% ipython --no-banner

In [1]: import numpy as np

In [2]: import numpy.linalg as la

In [3]: np.set_printoptions(suppress=True, linewidth=100)

In [4]: M2 = np.array([[-1, -1, -3], [1, 1, 1], [2, -2, 2]])

In [5]: W0 = np.triu(M2)

In [6]: W0
Out[6]: 
array([[-1, -1, -3],
       [ 0,  1,  1],
       [ 0,  0,  2]])

In [7]: # triangular, det is the product of the diagonal

In [8]: np.round(np.sort(la.eigvals(W0)), 1)
Out[8]: array([-1.,  1.,  2.])

In [9]: [int(la.matrix_rank(la.matrix_power(W0, p))) for p in range(1, 4)]
Out[9]: [3, 3, 3]

In [10]: la.matrix_power(W0 - np.diag(np.diag(W0)), 3)
Out[10]: 
array([[0, 0, 0],
       [0, 0, 0],
       [0, 0, 0]])

In [11]: np.round(np.sort(np.abs(la.eigvals(W0))), 1)
Out[11]: array([1., 1., 2.])

In [12]: (W0 - W0.T) / 2
Out[12]: 
array([[ 0. , -0.5, -1.5],
       [ 0.5,  0. ,  0.5],
       [ 1.5, -0.5,  0. ]])

In [13]: W0 @ W0
Out[13]: 
array([[ 1,  0, -4],
       [ 0,  1,  3],
       [ 0,  0,  4]])

In [14]: np.allclose(W0 @ W0.T, W0.T @ W0)
Out[14]: False

In [15]: np.round(la.det(W0), 1)
Out[15]: np.float64(-2.0)

In [16]: (W0 + W0.T) / 2
Out[16]: 
array([[-1. , -0.5, -1.5],
       [-0.5,  1. ,  0.5],
       [-1.5,  0.5,  2. ]])

In [17]: evals, vecs = la.eig(W0)

In [18]: np.round(np.sort(la.eigvals(W0.T)), 1)
Out[18]: array([-1.,  1.,  2.])

In [19]: np.round(np.sort(la.eigvals(la.inv(W0))), 1)
Out[19]: array([-1. ,  0.5,  1. ])

In [20]: np.round(np.sort(la.eigvals(W0 @ W0)), 1)
Out[20]: array([1., 1., 4.])

In [21]: np.prod(evals)
Out[21]: np.float64(-2.0)

In [22]: W0 @ vecs[:, 0] - evals[0] * vecs[:, 0]
Out[22]: array([0., 0., 0.])

In [23]: evals
Out[23]: array([-1.,  1.,  2.])

In [24]: rng = np.random.default_rng(26740)

In [25]: M = (rng.random((2, 2)) < 0.3) + np.eye(2)

In [26]: M /= M.sum(axis=1, keepdims=True)

In [27]: M
Out[27]: 
array([[0.5, 0.5],
       [0. , 1. ]])

In [28]: # triangular: eigenvalues sit on the diagonal

In [29]: np.prod(np.diag(M)), np.round(la.det(M), 1)
Out[29]: (np.float64(0.5), np.float64(0.5))

In [30]: np.round(np.sort(la.eigvals(M)), 1)
Out[30]: array([0.5, 1. ])

In [31]: round(float(np.einsum("ij,ji->", M, M)), 1)
Out[31]: 1.2

In [32]: round(float(la.det(M[::-1])), 1)
Out[32]: -0.5

In [33]: np.round(la.det(2 * M), 1), np.round(la.det(M), 1)
Out[33]: (np.float64(2.0), np.float64(0.5))

In [34]: J = np.array([[1, 1, -1, 1, 0],
    ...:     [-3, -3, -2, -2, 3],
    ...:     [-3, 2, 0, 1, -1],
    ...:     [-11, -11, -9, -7, 12]])

In [35]: J
Out[35]: 
array([[  1,   1,  -1,   1,   0],
       [ -3,  -3,  -2,  -2,   3],
       [ -3,   2,   0,   1,  -1],
       [-11, -11,  -9,  -7,  12]])

In [36]: vec = np.array([3, 1, 3, 2, 2])

In [37]: J @ np.ones(5)
Out[37]: array([  2.,  -7.,  -1., -26.])

In [38]: (J @ vec).argmax()
Out[38]: np.int64(0)

In [39]: r = la.matrix_rank(J)

In [40]: r
Out[40]: np.int64(3)

In [41]: null = la.svd(J)[2][r:].T

In [42]: [int(la.matrix_rank(J[:i])) for i in range(1, len(J) + 1)]
Out[42]: [1, 2, 3, 3]

In [43]: np.allclose(J @ null, 0)
Out[43]: True

In [44]: null.shape
Out[44]: (5, 2)

In [45]: np.round(J @ null, 1) + 0
Out[45]: 
array([[0., 0.],
       [0., 0.],
       [0., 0.],
       [0., 0.]])

In [46]: U, s, VT = la.svd(J)

In [47]: vecs = VT[:(s > 1e-8).sum()]

In [48]: vec = J[0] + -2 * J[1] + rng.integers(2) * np.eye(5)[2]

In [49]: vec
Out[49]: array([ 7.,  7.,  4.,  5., -6.])

In [50]: np.round(np.diag(vecs.T @ vecs), 1)
Out[50]: array([1. , 0.6, 0.7, 0.3, 0.4])

In [51]: np.round(vecs.T @ vecs, 1) + 0
Out[51]: 
array([[ 1. , -0.1,  0. ,  0.1,  0. ],
       [-0.1,  0.6, -0.1,  0.4, -0.3],
       [ 0. , -0.1,  0.7, -0.2, -0.4],
       [ 0.1,  0.4, -0.2,  0.3, -0.1],
       [ 0. , -0.3, -0.4, -0.1,  0.4]])

In [52]: np.allclose(vecs.T @ vecs @ vec, vec)
Out[52]: False

In [53]: round(la.norm(vec - vecs.T @ vecs @ vec), 1)
Out[53]: np.float64(0.5)

In [54]: np.round(la.norm(J, 2) / la.norm(J), 1)
Out[54]: np.float64(1.0)

In [55]: la.matrix_rank(J, rtol=0.1)
Out[55]: np.int64(2)

In [56]: K = np.load("test7.npy")

In [57]: K.round(1) + 0
Out[57]: 
array([[ 0.1,  0.1, -0.2, -0.2,  0. ],
       [ 0.1,  0.1, -0.2, -0.2,  0. ],
       [-0.2, -0.2,  0.4,  0.4, -0.1],
       [-0.2, -0.2,  0.4,  0.4, -0.1],
       [ 0. ,  0. , -0.1, -0.1,  0. ]])

In [58]: W1 = np.array([[1, 0, -3, 5, -1, 1],
    ...:     [-5, -4, -2, -4, -3, 2],
    ...:     [0, -2, 0, 2, 0, -4],
    ...:     [5, 0, -4, 4, 2, 0],
    ...:     [-1, -1, -5, -3, 5, 3]])

In [59]: coef = np.array([-2, -2, -3, 3, -3, 1])

In [60]: H = np.maximum(K @ W1 + coef, 0)

In [61]: la.matrix_rank(H)
Out[61]: np.int64(3)

In [62]: (H > 0).mean(axis=0)
Out[62]: array([0.4, 0. , 0. , 1. , 0. , 0.6])

In [63]: H.round(1)
Out[63]: 
array([[0. , 0. , 0. , 1.7, 0. , 2.4],
       [0. , 0. , 0. , 1.7, 0. , 2.4],
       [0.8, 0. , 0. , 5.2, 0. , 0. ],
       [0.8, 0. , 0. , 5.2, 0. , 0. ],
       [0. , 0. , 0. , 2.6, 0. , 1.5]])

In [64]: basis = np.array([[3, 1], [0, 3], [1, 2], [1, 1], [0, 0], [1, 3]])

In [65]: W1 @ basis
Out[65]: 
array([[  6,   3],
       [-19, -19],
       [ -2, -16],
       [ 15,   1],
       [ -8,  -8]])

In [66]: (H @ basis).round(6).argmax(axis=1)
Out[66]: array([1, 1, 0, 0, 1])

In [67]: np.round(la.norm(H, 1), 1), round(la.norm(H, np.inf), 1)
Out[67]: (np.float64(16.3), np.float64(5.9))

In [68]: np.round(la.norm(H, axis=1), 1)
Out[68]: array([2.9, 2.9, 5.2, 5.2, 3. ])

In [69]: np.round(la.norm(H, axis=0), 1)
Out[69]: array([1.1, 0. , 0. , 8.1, 0. , 3.7])

In [70]: X = np.load("a.npy")

In [71]: X
Out[71]: 
array([[ 38.8,  41.6,  79.4,  -9.3],
       [ 38.7,  39.1,  81.6, -10.9],
       [ 40.8,  40.6,  79.6,  -9.6],
       [ 38.9,  39.2,  81. , -11.4],
       [ 41.4,  39.3,  81. ,  -8.8],
       [ 39. ,  41.4,  80.5,  -9.9],
       [ 38.9,  40.9,  79.7,  -9.3],
       [ 38.9,  39.5,  81.6, -11.5],
       [ 39.5,  41.4,  81.1,  -9.4],
       [ 41.1,  40.4,  81.1, -10.1],
       [ 39.3,  40.8,  80. , -12. ],
       [ 40.4,  40.8,  82. ,  -9.2],
       [ 40.3,  40.7,  79.6,  -9.3],
       [ 40.8,  40.9,  81.1, -10.3],
       [ 41.1,  37.7,  79. , -10.6],
       [ 37. ,  41.3,  80.8, -10.5],
       [ 40. ,  41.3,  79.4, -10.1],
       [ 41.6,  38.9,  81.5,  -8.6],
       [ 40.3,  39.8,  78.4,  -9. ],
       [ 41. ,  38.2,  79.4,  -8.3],
       [ 41.7,  40.4,  79.9,  -9.4],
       [ 39.9,  39.6,  79.9, -10.9],
       [ 41.7,  40.2,  77.9, -11.6],
       [ 38.9,  40.6,  78.7, -10.9],
       [ 41.2,  41.4,  79.9,  -7.8],
       [ 40.6,  39.8,  79.3,  -8.7]])

In [72]: C2 = np.cov(X, rowvar=False)

In [73]: C2.shape
Out[73]: (4, 4)

In [74]: np.round(la.eigvalsh(C2)[::-1], 1)
Out[74]: array([2. , 1.2, 1.1, 0.5])

In [75]: np.round(np.polyfit(X[:, 0], X[:, 1], 1), 1)
Out[75]: array([-0.3, 51.7])

In [76]: np.round(np.corrcoef(X.T), 1) + 0
Out[76]: 
array([[ 1. , -0.3, -0.2,  0.4],
       [-0.3,  1. ,  0. ,  0.1],
       [-0.2,  0. ,  1. ,  0. ],
       [ 0.4,  0.1,  0. ,  1. ]])

In [77]: C2.round(1) + 0
Out[77]: 
array([[ 1.4, -0.4, -0.3,  0.5],
       [-0.4,  1.1,  0. ,  0.1],
       [-0.3,  0. ,  1.2,  0. ],
       [ 0.5,  0.1,  0. ,  1.2]])

In [78]: Ac = X - X.mean(axis=0)

In [79]: U, s, VT = la.svd(Ac, full_matrices=False)

In [80]: la.matrix_rank(Ac)
Out[80]: np.int64(4)

In [81]: s.round(1)
Out[81]: array([7.1, 5.5, 5.3, 3.6])

In [82]: np.round(s ** 2 / (s ** 2).sum(), 1)
Out[82]: array([0.4, 0.2, 0.2, 0.1])

In [83]: round(float((s ** 2).sum() ** 2 / (s ** 4).sum()), 1)
Out[83]: 3.4

In [84]: (np.sign(U[:, 0]) == np.sign(U[0, 0])).astype(int)
Out[84]: array([1, 1, 0, 1, 0, 1, 1, 1, 1, 0, 1, 1, 0, 1, 0, 1, 1, 0, 0, 0, 0, 1, 0, 1, 0, 0])

In [85]: np.abs(VT[0]).argmax()
Out[85]: np.int64(0)

In [86]: np.searchsorted(np.cumsum(s ** 2) / (s ** 2).sum(), 0.9) + 1
Out[86]: np.int64(4)

In [87]: np.round(VT[0] * np.sign(VT[0, np.abs(VT[0]).argmax()]), 1)
Out[87]: array([ 0.8, -0.3, -0.2,  0.5])

In [88]: C2 = X.T @ X

In [89]: np.round(la.svd(X, compute_uv=False) ** 2, 1)
Out[89]: array([253323.3,     50.5,     29.8,     21. ])

In [90]: np.round(np.diag(C2), 1)
Out[90]: array([ 41779.9,  42092.5, 166973.6,   2578.7])

In [91]: (X @ X.T).shape
Out[91]: (26, 26)

In [92]: round(float(np.trace(C2)), 1), np.round((X ** 2).sum(), 1)
Out[92]: (253424.6, np.float64(253424.6))

In [93]: mat = np.load("data.npy")

In [94]: mat
Out[94]: 
array([[ 8.5,  9.8,  1.8,  2.4],
       [ 9.8,  8.5,  3.4,  2.8],
       [10.6,  9.2,  2.4,  2.1],
       [10.3,  8. ,  4.1,  2.7],
       [10.5,  8.3,  0.4,  3.5],
       [ 8.1,  8.8,  4.2,  2.6],
       [10.1,  7.5,  2.3,  2.7],
       [ 9.2,  9.2,  2.2,  2.5],
       [ 9.3,  8.2,  3.4,  3.4],
       [ 8.9,  8. ,  3.1,  3.7],
       [ 7.4,  8.3,  3.5,  4.4],
       [ 8.6,  7.9,  4.1,  3.2],
       [10.1,  9.3,  3.5,  3.3],
       [ 9.2, 10.4,  4.6,  3.3],
       [ 8.2,  9.6,  3.1,  3.6],
       [ 9.2,  9.6,  2.1,  3.8],
       [ 8.1,  7. ,  2.7,  4.8],
       [ 9.3,  8.9,  2.7,  3.9],
       [10.1,  9.6,  1.4,  3.4],
       [ 8.4,  9.4,  4.3,  3. ],
       [ 9.8,  9.4,  1.9,  3.7],
       [ 9.1,  8.5,  1.6,  3.5],
       [ 9.2,  7.6,  2.3,  2.8],
       [10.1,  8.2,  4.8,  2.9],
       [10.4,  9.2,  3.1,  1.3],
       [ 7.6, 10.3,  4.9,  2.9],
       [ 7.9,  8.7,  2.9,  1.9],
       [ 9.2,  9.2,  1.8,  3.1],
       [10.2,  9.6,  2.1,  2.9]])

In [95]: np.argsort(-la.norm(mat, axis=0).round(6), kind="stable")[:3]
Out[95]: array([0, 1, 3])

In [96]: [round(float(x), 1) for x in la.svd(mat, compute_uv=False)[:3]]
Out[96]: [72.6, 6.4, 4.4]

In [97]: la.matrix_rank(mat, rtol=0.1)
Out[97]: np.int64(1)

In [98]: np.round(np.abs(la.svd(mat)[2][-1]), 1)
Out[98]: array([0.2, 0.5, 0.2, 0.8])

In [99]: blk = np.stack([mat, -1 * mat, mat[::-1]])

In [100]: np.round(np.einsum("bij,cij->bc", blk, blk), 1)
Out[100]: 
array([[ 5349.4, -5349.4,  5255.2],
       [-5349.4,  5349.4, -5255.2],
       [ 5255.2, -5255.2,  5349.4]])

In [101]: np.round(la.norm(blk, axis=(1, 2)), 1)
Out[101]: array([73.1, 73.1, 73.1])

In [102]: blk.sum(axis=0)
Out[102]: 
array([[10.2,  9.6,  2.1,  2.9],
       [ 9.2,  9.2,  1.8,  3.1],
       [ 7.9,  8.7,  2.9,  1.9],
       [ 7.6, 10.3,  4.9,  2.9],
       [10.4,  9.2,  3.1,  1.3],
       [10.1,  8.2,  4.8,  2.9],
       [ 9.2,  7.6,  2.3,  2.8],
       [ 9.1,  8.5,  1.6,  3.5],
       [ 9.8,  9.4,  1.9,  3.7],
       [ 8.4,  9.4,  4.3,  3. ],
       [10.1,  9.6,  1.4,  3.4],
       [ 9.3,  8.9,  2.7,  3.9],
       [ 8.1,  7. ,  2.7,  4.8],
       [ 9.2,  9.6,  2.1,  3.8],
       [ 8.2,  9.6,  3.1,  3.6],
       [ 9.2, 10.4,  4.6,  3.3],
       [10.1,  9.3,  3.5,  3.3],
       [ 8.6,  7.9,  4.1,  3.2],
       [ 7.4,  8.3,  3.5,  4.4],
       [ 8.9,  8. ,  3.1,  3.7],
       [ 9.3,  8.2,  3.4,  3.4],
       [ 9.2,  9.2,  2.2,  2.5],
       [10.1,  7.5,  2.3,  2.7],
       [ 8.1,  8.8,  4.2,  2.6],
       [10.5,  8.3,  0.4,  3.5],
       [10.3,  8. ,  4.1,  2.7],
       [10.6,  9.2,  2.4,  2.1],
       [ 9.8,  8.5,  3.4,  2.8],
       [ 8.5,  9.8,  1.8,  2.4]])

In [103]: vec = np.array([-5, -4, -3, 1])

In [104]: y = mat @ vec

In [105]: np.round(la.solve(mat.T @ mat, mat.T @ y), 1)
Out[105]: array([-5., -4., -3.,  1.])

In [106]: np.round(la.pinv(mat) @ mat, 1) + 0
Out[106]: 
array([[1., 0., 0., 0.],
       [0., 1., 0., 0.],
       [0., 0., 1., 0.],
       [0., 0., 0., 1.]])

In [107]: y = y + 0.3 * rng.normal(size=29)

In [108]: y.round(1)
Out[108]: 
array([-85.1, -90.2, -94.6, -93.2, -83.6, -85.8, -84.5, -87.1, -86.6, -83. , -75.9, -83.8, -94.7,
       -97.8, -85. , -87.3, -71.6, -86.1, -89.7, -90.2, -88.6, -80.5, -80.8, -95.1, -97.1, -91.2,
       -81.4, -84.8, -92.5])

In [109]: coef, *_ = la.lstsq(mat, y)

In [110]: coef.round(1)
Out[110]: array([-5. , -4. , -3.1,  1.1])

In [111]: np.round(mat.T @ (y - mat @ coef), 1) + 0
Out[111]: array([0., 0., 0., 0.])

In [112]: coef.round()
Out[112]: array([-5., -4., -3.,  1.])

In [113]: [round(float(la.norm(la.solve(mat.T @ mat + lam * np.eye(4), mat.T @ y))), 2) for lam in (0, 1, 10, 100)]
Out[113]: [7.18, 7.12, 6.79, 6.38]

In [114]: r = la.matrix_rank(K)

In [115]: r
Out[115]: np.int64(1)

In [116]: null = la.svd(K)[2][r:].T

In [117]: np.round(K @ null, 1) + 0
Out[117]: 
array([[0., 0., 0., 0.],
       [0., 0., 0., 0.],
       [0., 0., 0., 0.],
       [0., 0., 0., 0.],
       [0., 0., 0., 0.]])

In [118]: np.round(null @ null.T, 1) + 0
Out[118]: 
array([[ 0.9, -0.1,  0.2,  0.2,  0. ],
       [-0.1,  0.9,  0.2,  0.2,  0. ],
       [ 0.2,  0.2,  0.6, -0.4,  0.1],
       [ 0.2,  0.2, -0.4,  0.6,  0.1],
       [ 0. ,  0. ,  0.1,  0.1,  1. ]])

In [119]: null.shape
Out[119]: (5, 4)
